>>> import numpy as np
>>> np.set_printoptions(suppress=True, linewidth=120)
>>> tidy = lambda a: np.round(a, 1) + 0
>>> X = np.array([[0, 0, -4, 2], [0, 0, 0, 4], [-2, 1, -4, 2], [0, 2, 0, 4]])
>>> O = X.astype(float).copy()
>>> for j in range(4):
...     O[:, j] -= O[:, :j] @ (O[:, :j].T @ O[:, j])
...     O[:, j] /= np.linalg.norm(O[:, j])
... 
>>> O.T @ O
array([[1., 0., 0., 0.],
       [0., 1., 0., 0.],
       [0., 0., 1., 0.],
       [0., 0., 0., 1.]])
>>> O.T @ X
array([[ 2., -1.,  4., -2.],
       [ 0.,  2.,  0.,  4.],
       [ 0.,  0.,  4., -2.],
       [ 0.,  0.,  0.,  4.]])
>>> np.trace(X)
np.int64(0)
>>> assert X == X.T
Traceback (most recent call last):
  File "<python-input-9>", line 1, in <module>
    assert X == X.T
           ^^^^^^^^
ValueError: The truth value of an array with more than one element is ambiguous. Use a.any() or a.all()
>>> tidy(np.sort(np.abs(np.linalg.eigvals(X))))
array([1.5, 1.5, 5.5, 5.5])
>>> np.allclose(X, X.T)
False
>>> w, vecs = np.linalg.eig(X)
>>> tidy(np.sort(np.linalg.eigvals(np.linalg.inv(X))))
array([-0.7, -0.2,  0.2,  0.7])
>>> feats = np.vander(np.arange(4) - 1, 3, increasing=True)
>>> feats
array([[ 1, -1,  1],
       [ 1,  0,  0],
       [ 1,  1,  1],
       [ 1,  2,  4]])
>>> hat = feats @ np.linalg.solve(feats.T @ feats, feats.T)
>>> np.trace(hat)
np.float64(3.0)
>>> np.allclose(hat @ hat, hat)
True
>>> tidy(hat @ feats[:, 2])
array([1., 0., 1., 4.])
>>> tidy(np.diag(hat))
array([0.9, 0.6, 0.6, 1. ])
>>> tidy((np.eye(4) - hat) @ feats)
array([[0., 0., 0.],
       [0., 0., 0.],
       [0., 0., 0.],
       [0., 0., 0.]])
>>> tidy(hat)
array([[ 0.9,  0.1, -0.2,  0. ],
       [ 0.1,  0.6,  0.4, -0.2],
       [-0.2,  0.4,  0.6,  0.2],
       [ 0.1, -0.2,  0.1,  1. ]])
>>> w, vecs = np.linalg.eigh(hat)
>>> tidy(np.linalg.eigvalsh(hat + -3 * np.eye(4)))
array([-3., -2., -2., -2.])
>>> tidy(vecs.T @ vecs)
array([[1., 0., 0., 0.],
       [0., 1., 0., 0.],
       [0., 0., 1., 0.],
       [0., 0., 0., 1.]])
>>> tidy(np.linalg.eigvalsh(hat @ hat))
array([0., 1., 1., 1.])
>>> (w > 1e-8).sum(), (w < -1e-8).sum()
(np.int64(3), np.int64(0))
>>> tidy(w.sum()), np.trace(hat)
(np.float64(3.0), np.float64(3.0))
>>> def softmax(z):
...     e = np.exp(z - z.max(axis=-1, keepdims=True))
...     return e / e.sum(axis=-1, keepdims=True)
... 
>>> tidy(softmax(feats[3] + 3))
array([0. , 0.1, 0.8])
>>> tidy(softmax(10 * feats[3]))
array([0., 0., 1.])
>>> tidy(softmax(feats[3]))
array([0. , 0.1, 0.8])
>>> softmax(feats).sum(axis=1)
array([1., 1., 1., 1.])
>>> scores = feats @ feats.T / np.sqrt(3)
>>> tidy(softmax(scores + np.triu(np.full(scores.shape, -np.inf), 1)))
array([[1. , 0. , 0. , 0. ],
       [0.5, 0.5, 0. , 0. ],
       [0.2, 0.2, 0.6, 0. ],
       [0. , 0. , 0. , 1. ]])
>>> x0 = np.array([5, 1, 2])
>>> target = feats @ x0
>>> tidy(np.linalg.solve(feats.T @ feats, feats.T @ target))
array([5., 1., 2.])
>>> tidy(np.linalg.pinv(feats) @ feats)
array([[1., 0., 0.],
       [0., 1., 0.],
       [0., 0., 1.]])
>>> tidy(np.linalg.lstsq(feats, target)[0])
array([5., 1., 2.])
>>> try:
...     np.linalg.solve(feats, target)
... except np.linalg.LinAlgError as e:
...     print("failed:", e)
... 
failed: Last 2 dimensions of the array must be square
>>> rng = np.random.default_rng(91)
>>> target = target + 0.3 * rng.normal(size=4)
>>> tidy(target)
array([ 6. ,  5.2,  7.6, 14.8])
>>> beta, *_ = np.linalg.lstsq(feats, target)
>>> beta.round()
array([5., 1., 2.])
>>> tidy(np.linalg.norm(target - feats @ beta))
np.float64(0.4)
>>> arr = np.load("mat.npy")
>>> arr
array([[-2, -1,  0,  1,  2,  3,  4],
       [ 5,  6,  7,  8,  9, 10, 11],
       [12, 13, 14, 15, 16, 17, 18],
       [19, 20, 21, 22, 23, 24, 25],
       [26, 27, 28, 29, 30, 31, 32],
       [33, 34, 35, 36, 37, 38, 39],
       [40, 41, 42, 43, 44, 45, 46],
       [47, 48, 49, 50, 51, 52, 53]])
>>> rank = np.linalg.matrix_rank(arr)
>>> rank
np.int64(2)
>>> N = np.linalg.svd(arr)[2][rank:].T
>>> [int(np.linalg.matrix_rank(np.delete(arr, i, axis=0))) for i in range(8)]
[2, 2, 2, 2, 2, 2, 2, 2]
>>> N.shape
(7, 5)
>>> tidy(N @ N.T)
array([[ 0.5, -0.4, -0.2, -0.1,  0. ,  0.1,  0.2],
       [-0.4,  0.7, -0.2, -0.1, -0.1,  0. ,  0.1],
       [-0.2, -0.2,  0.8, -0.1, -0.1, -0.1,  0. ],
       [-0.1, -0.1, -0.1,  0.9, -0.1, -0.1, -0.1],
       [ 0. , -0.1, -0.1, -0.1,  0.8, -0.2, -0.3],
       [ 0.1,  0. , -0.1, -0.1, -0.2,  0.7, -0.4],
       [ 0.2,  0.1,  0. , -0.1, -0.3, -0.4,  0.5]])
>>> r0 = np.array([5, 3, -6, -4, -3, -5]) + 0.5
>>> E = np.eye(6) - 2 * np.outer(r0, r0) / (r0 @ r0)
>>> tidy(E)
array([[ 0.5, -0.3,  0.5,  0.3,  0.2,  0.4],
       [-0.3,  0.8,  0.3,  0.2,  0.2,  0.3],
       [ 0.5,  0.3,  0.5, -0.3, -0.2, -0.4],
       [ 0.3,  0.2, -0.3,  0.8, -0.2, -0.3],
       [ 0.2,  0.2, -0.2, -0.2,  0.9, -0.2],
       [ 0.4,  0.3, -0.4, -0.3, -0.2,  0.6]])
>>> # equal to its transpose
>>> tidy(np.linalg.det(E))
np.float64(-1.0)
>>> tidy(np.abs(np.linalg.eigvals(E)).max())
np.float64(1.0)
>>> assert E == E.T
Traceback (most recent call last):
  File "<python-input-62>", line 1, in <module>
    assert E == E.T
           ^^^^^^^^
ValueError: The truth value of an array with more than one element is ambiguous. Use a.any() or a.all()
>>> np.trace(E)
np.float64(4.0)
>>> w1 = np.array([[-9, -8, 6, -2, 5],
...     [5, 9, 0, -3, 2],
...     [3, -3, -1, 2, 6],
...     [-2, -4, -8, 2, -5],
...     [-7, 7, -2, -1, 2],
...     [-5, 3, -3, -7, 7],
...     [-4, -4, 2, 1, 3]])
>>> beta = np.array([-3, -1, 0, 1, 2])
>>> act = np.maximum(arr @ w1 + beta, 0)
>>> np.linalg.matrix_rank(act)
np.int64(2)
>>> cent = np.array([[2, -2, 2], [-2, 2, 0], [-3, -2, 2], [-2, 0, 0], [-3, -1, 1]])
>>> w1 @ cent
array([[-31, -15,  -1],
       [ -8,   6,  12],
       [ -7, -16,  10],
       [ 39,  17, -25],
       [-26,  30, -16],
       [-14,  15,  -9],
       [-17,  -7,  -1]])
>>> data = np.load("a.npy")
>>> tidy(data)
array([[ 0. , -1.3, -2.1, -1.5,  1.7, -1.6,  0.7,  3. ,  1.3],
       [ 0.3, -0.9, -2. ,  0.5, -2.7, -0.4,  3.1, -0.3, -1.5],
       [ 1. ,  1.8, -1.1, -1.4, -1.1, -0.9,  0.2, -2.1,  3.3],
       [-1.7, -2.4,  0.4, -3.3,  0.5,  0.7,  0.2, -2.2, -0.5],
       [-4. ,  1.5,  0.1,  0.2, -0.9, -2.3, -0.2,  0.3, -0.2],
       [-0.2, -2.2,  2.3,  2.1,  0.6, -1.6,  1.7, -0.8,  2. ],
       [ 1.2, -2. , -0.1,  0. , -2. , -2.4, -3.1, -0.1, -0.6],
       [-1.2, -0.9, -3.1,  2.4,  1.4,  0.7, -1.2, -1.8,  0.4],
       [-1.3, -1.2,  0.1,  0.3, -2.5,  2.7, -0.7,  1.7,  2.2]])
>>> O, vecs = np.linalg.qr(data[:, :1])[0], np.linalg.qr(data[:, 1:])[0]
>>> s = np.linalg.svd(O.T @ vecs, compute_uv=False)
>>> tidy(np.degrees(np.arccos(s.clip(0, 1))))
array([90.])
>>> (s > 0.9).sum()
np.int64(0)
>>> O, _ = np.linalg.qr(np.array([[2.0, 0.2, -0.7, 1.4, 1.4, -0.8, -1.3, 0.2],
...     [-0.1, -1.4, 1.1, 0.1, -3.0, 0.5, -0.2, 1.4],
...     [-0.1, -0.1, 0.5, 0.2, -0.6, -2.1, -1.0, 0.1],
...     [-1.0, 2.6, 0.0, -2.2, 0.7, -2.4, -0.4, -0.1],
...     [-1.1, 0.5, -1.5, 0.5, -0.2, -0.4, 0.7, -0.8],
...     [1.2, -1.5, 1.0, -0.5, -0.8, -0.2, 0.3, 2.3],
...     [0.1, 0.5, -0.5, -0.2, 0.6, 0.5, 0.1, 0.2],
...     [-1.5, 1.2, 0.3, 0.0, 1.4, -1.4, 0.2, 0.6]]))
>>> F = O[:, :8]
>>> tidy(F)
array([[-0.6,  0.5,  0.2,  0.4, -0.2, -0.1,  0.3,  0. ],
       [ 0. , -0.5, -0.3,  0.1, -0.7,  0.2,  0.3,  0.2],
       [ 0. , -0.1, -0.2,  0.3, -0.3, -0.6, -0.6,  0.2],
       [ 0.3,  0.7, -0.4, -0.4, -0.3, -0.1,  0.1, -0.1],
       [ 0.3, -0.1,  0.7, -0.1, -0.2, -0.4,  0.3,  0. ],
       [-0.4, -0.3, -0.3, -0.4,  0.3, -0.5,  0.4,  0.2],
       [ 0. ,  0.2,  0.1, -0.2,  0. ,  0.2, -0.1,  0.9],
       [ 0.5,  0.1, -0.3,  0.6,  0.4, -0.1,  0.4,  0.2]])
>>> # columns are unit length and at right angles
>>> x0 = np.array([2, 1, 1, 0, 3, 2, 1, 0])
>>> 8 - np.linalg.matrix_rank(F - np.eye(8), tol=1e-8)
np.int64(1)
>>> [p for p in range(1, 25) if np.allclose(np.linalg.matrix_power(F, p), np.eye(8))]
[]
>>> tidy(np.abs(np.linalg.eigvals(F)))
array([1., 1., 1., 1., 1., 1., 1., 1.])
>>> x0 = np.array([4, 2, -5, 2, -5, 3, -5, -2])
>>> target = F @ x0
>>> beta, lr = np.zeros(8), 1 / np.linalg.norm(F, 2) ** 2
>>> for i in range(12):
...     beta -= lr * F.T @ (F @ beta - target)
...     if i % 2 == 0: print(i, round(np.linalg.norm(F @ beta - target), 1))
... 
0 0.0
2 0.0
4 0.0
6 0.0
8 0.0
10 0.0
>>> tidy(beta)
array([ 4.,  2., -5.,  2., -5.,  3., -5., -2.])
>>> left, s = np.linalg.svd(F)
Traceback (most recent call last):
  File "<python-input-89>", line 1, in <module>
    left, s = np.linalg.svd(F)
    ^^^^^^^
ValueError: too many values to unpack (expected 2)
>>> left, s, vt = np.linalg.svd(F, full_matrices=False)
>>> tidy(s)
array([1., 1., 1., 1., 1., 1., 1., 1.])
>>> tidy(np.cumsum(s ** 2) / np.sum(s ** 2))
array([0.1, 0.3, 0.4, 0.5, 0.6, 0.8, 0.9, 1. ])
>>> np.allclose(left * s @ vt, F)
True
>>> tidy(left.T @ left)
array([[1., 0., 0., 0., 0., 0., 0., 0.],
       [0., 1., 0., 0., 0., 0., 0., 0.],
       [0., 0., 1., 0., 0., 0., 0., 0.],
       [0., 0., 0., 1., 0., 0., 0., 0.],
       [0., 0., 0., 0., 1., 0., 0., 0.],
       [0., 0., 0., 0., 0., 1., 0., 0.],
       [0., 0., 0., 0., 0., 0., 1., 0.],
       [0., 0., 0., 0., 0., 0., 0., 1.]])
>>> left.shape, s.shape, vt.shape
((8, 8), (8,), (8, 8))
>>> r0 = np.array([-2, -1, 1, -1, -3, 1, -3, 2])
>>> A2 = F + np.outer(r0, np.eye(8)[4])
>>> tidy(np.linalg.det(A2) / np.linalg.det(F)), tidy(1 + np.linalg.solve(F, r0)[4])
(np.float64(3.8), np.float64(3.8))
>>> np.linalg.matrix_rank(A2 - F)
np.int64(1)
>>> tidy(A2)
array([[-0.6,  0.5,  0.2,  0.4, -2.2, -0.1,  0.3,  0. ],
       [ 0. , -0.5, -0.3,  0.1, -1.7,  0.2,  0.3,  0.2],
       [ 0. , -0.1, -0.2,  0.3,  0.7, -0.6, -0.6,  0.2],
       [ 0.3,  0.7, -0.4, -0.4, -1.3, -0.1,  0.1, -0.1],
       [ 0.3, -0.1,  0.7, -0.1, -3.2, -0.4,  0.3,  0. ],
       [-0.4, -0.3, -0.3, -0.4,  1.3, -0.5,  0.4,  0.2],
       [ 0. ,  0.2,  0.1, -0.2, -3. ,  0.2, -0.1,  0.9],
       [ 0.5,  0.1, -0.3,  0.6,  2.4, -0.1,  0.4,  0.2]])
